% ipython --no-banner

In [1]: import numpy as np

In [2]: from numpy import linalg as LA

In [3]: np.set_printoptions(suppress=True, linewidth=140)

In [4]: rd = lambda a: np.round(a, 2) + 0

In [5]: rng = np.random.default_rng(3566)

In [6]: X = np.array([[0, 0, 1, -1, -1, 1, 2, 0],
   ...:     [0, 1, -2, 0, 2, 1, 2, -2],
   ...:     [-1, 2, -2, 1, 0, 2, 1, 1],
   ...:     [0, 0, 2, 1, 1, 1, -2, -2],
   ...:     [0, 0, 0, -1, 1, 1, 1, 0],
   ...:     [-1, 2, 2, 0, 0, 0, 1, -1]]) * (rng.random((6, 8)) < 0.3)

In [7]: print(X)
[[ 0  0  0 -1  0  0  0  0]
 [ 0  0  0  0  0  0  2 -2]
 [ 0  0  0  0  0  2  0  1]
 [ 0  0  0  0  0  0  0 -2]
 [ 0  0  0  0  0  0  0  0]
 [ 0  0  0  0  0  0  0  0]]

In [8]: # rank 4

In [9]: print(LA.cond(X) > 100)
True

In [10]: print(rd(X @ LA.pinv(X) @ X))
[[ 0.  0.  0. -1.  0.  0.  0.  0.]
 [ 0.  0.  0.  0.  0.  0.  2. -2.]
 [ 0.  0.  0.  0.  0.  2.  0.  1.]
 [ 0.  0.  0.  0.  0.  0.  0. -2.]
 [ 0.  0.  0.  0.  0.  0.  0.  0.]
 [ 0.  0.  0.  0.  0.  0.  0.  0.]]

In [11]: try:
    ...:     LA.inv(X)
    ...: except LA.LinAlgError as e:
    ...:     print(e)
    ...: 
Last 2 dimensions of the array must be square

In [12]: print(rd(np.trace(LA.pinv(X) @ X)))
4.0

In [13]: print(LA.lstsq(X[:-1].T, X[-1])[2])
4

In [14]: W = np.array([[1, 3], [1, 3], [1, 3], [3, 3], [3, 1], [2, 0], [0, 3], [2, 1]])

In [15]: coef = np.array([1, 0])

In [16]: H = np.maximum(X @ W + coef, 0)

In [17]: print((H > 0).astype(int))
[[0 0]
 [0 1]
 [1 1]
 [0 0]
 [1 0]
 [1 0]]

In [18]: print(rd((H > 0).mean(axis=0)))
[0.5  0.33]

In [19]: basis = np.array([[-2, -7], [6, 4]])

In [20]: print(W @ basis)
[[ 16   5]
 [ 16   5]
 [ 16   5]
 [ 12  -9]
 [  0 -17]
 [ -4 -14]
 [ 18  12]
 [  2 -10]]

In [21]: print(H @ basis)
[[  0   0]
 [ 24  16]
 [ -8 -45]
 [  0   0]
 [ -2  -7]
 [ -2  -7]]

In [22]: def softmax(z):
    ...:     e = np.exp(z - z.max(axis=-1, keepdims=True))
    ...:     return e / e.sum(axis=-1, keepdims=True)
    ...: 

In [23]: print(rd(softmax(X[3] + 4)))
[0.14 0.14 0.14 0.14 0.14 0.14 0.14 0.02]

In [24]: print(rd(softmax(10 * X[3])))
[0.14 0.14 0.14 0.14 0.14 0.14 0.14 0.  ]

In [25]: S = X @ X.T / np.sqrt(8)

In [26]: print(softmax(S).round(6).argmax(axis=1))
[0 1 2 1 0 0]

In [27]: print(rd(softmax(S + np.triu(np.full(S.shape, -np.inf), 1))))
[[1.   0.   0.   0.   0.   0.  ]
 [0.06 0.94 0.   0.   0.   0.  ]
 [0.14 0.07 0.8  0.   0.   0.  ]
 [0.1  0.42 0.05 0.42 0.   0.  ]
 [0.2  0.2  0.2  0.2  0.2  0.  ]
 [0.17 0.17 0.17 0.17 0.17 0.17]]

In [28]: print(rd(softmax(S)[3] @ X))
[ 0.    0.    0.   -0.09  0.    0.08  0.7  -1.36]

In [29]: print(rd(softmax(S)))
[[0.22 0.16 0.16 0.16 0.16 0.16]
 [0.04 0.69 0.02 0.17 0.04 0.04]
 [0.1  0.05 0.6  0.05 0.1  0.1 ]
 [0.09 0.35 0.04 0.35 0.09 0.09]
 [0.17 0.17 0.17 0.17 0.17 0.17]
 [0.17 0.17 0.17 0.17 0.17 0.17]]

In [30]: left, s, Vh = LA.svd(X)

In [31]: evecs = Vh[:(s > 1e-8).sum()]

In [32]: x0 = X[0] + -1 * X[3] + rng.integers(2) * np.eye(8)[4]

In [33]: print(x0)
[ 0.  0.  0. -1.  1.  0.  0.  2.]

In [34]: print(np.allclose(evecs.T @ evecs @ x0, x0))
False

In [35]: K = np.load("a.npy")

In [36]: print(K)
[[-3.  2.  0.  0.  0.  0.  0.  0.  0.  0.  0.]
 [ 2. -3.  2.  0.  0.  0.  0.  0.  0.  0.  0.]
 [ 0.  2.  4.  2.  0.  0.  0.  0.  0.  0.  0.]
 [ 0.  0.  2.  5.  2.  0.  0.  0.  0.  0.  0.]
 [ 0.  0.  0.  2. -4.  2.  0.  0.  0.  0.  0.]
 [ 0.  0.  0.  0.  2. -3.  2.  0.  0.  0.  0.]
 [ 0.  0.  0.  0.  0.  2.  5.  2.  0.  0.  0.]
 [ 0.  0.  0.  0.  0.  0.  2.  3.  2.  0.  0.]
 [ 0.  0.  0.  0.  0.  0.  0.  2.  1.  2.  0.]
 [ 0.  0.  0.  0.  0.  0.  0.  0.  2.  0.  2.]
 [ 0.  0.  0.  0.  0.  0.  0.  0.  0.  2. -1.]]

In [37]: # equal to its transpose

In [38]: q, r_ = LA.qr(K)

In [39]: print(np.allclose(r_.T @ r_, K.T @ K))
True

In [40]: print(rd(q.T @ q))
[[1. 0. 0. 0. 0. 0. 0. 0. 0. 0. 0.]
 [0. 1. 0. 0. 0. 0. 0. 0. 0. 0. 0.]
 [0. 0. 1. 0. 0. 0. 0. 0. 0. 0. 0.]
 [0. 0. 0. 1. 0. 0. 0. 0. 0. 0. 0.]
 [0. 0. 0. 0. 1. 0. 0. 0. 0. 0. 0.]
 [0. 0. 0. 0. 0. 1. 0. 0. 0. 0. 0.]
 [0. 0. 0. 0. 0. 0. 1. 0. 0. 0. 0.]
 [0. 0. 0. 0. 0. 0. 0. 1. 0. 0. 0.]
 [0. 0. 0. 0. 0. 0. 0. 0. 1. 0. 0.]
 [0. 0. 0. 0. 0. 0. 0. 0. 0. 1. 0.]
 [0. 0. 0. 0. 0. 0. 0. 0. 0. 0. 1.]]

In [41]: E = np.loadtxt("layer10.csv", delimiter=",")

In [42]: print(E)
[[-5.  0.  0.  0.  0.  0.  0.]
 [ 0.  6.  0. -7. -6.  8.  0.]
 [ 0.  0. -8.  0.  0.  0. -2.]
 [ 0.  9.  0.  5. -6. -5.  0.]
 [ 0. -4.  0.  2.  2.  3.  0.]
 [ 0.  5.  0. -3.  6.  7.  0.]
 [ 0.  0. -2.  0.  0.  0.  7.]]

In [43]: # 3 blocks once reordered

In [44]: B = LA.inv(E)

In [45]: print(rd(E @ B))
[[1. 0. 0. 0. 0. 0. 0.]
 [0. 1. 0. 0. 0. 0. 0.]
 [0. 0. 1. 0. 0. 0. 0.]
 [0. 0. 0. 1. 0. 0. 0.]
 [0. 0. 0. 0. 1. 0. 0.]
 [0. 0. 0. 0. 0. 1. 0.]
 [0. 0. 0. 0. 0. 0. 1.]]

In [46]: print(rd(LA.inv(B)))
[[-5.  0.  0.  0.  0.  0.  0.]
 [ 0.  6.  0. -7. -6.  8.  0.]
 [ 0.  0. -8.  0.  0.  0. -2.]
 [ 0.  9.  0.  5. -6. -5.  0.]
 [ 0. -4.  0.  2.  2.  3.  0.]
 [ 0.  5.  0. -3.  6.  7.  0.]
 [ 0.  0. -2.  0.  0.  0.  7.]]

In [47]: print((np.abs(B) > 1e-9).astype(int))
[[1 0 0 0 0 0 0]
 [0 1 0 1 1 1 0]
 [0 0 1 0 0 0 1]
 [0 1 0 1 1 1 0]
 [0 1 0 1 1 1 0]
 [0 1 0 1 1 1 0]
 [0 0 1 0 0 0 1]]

In [48]: print(rd(LA.cond(E)))
4.36

In [49]: print(rd(LA.slogdet(E)[0]))
-1.0
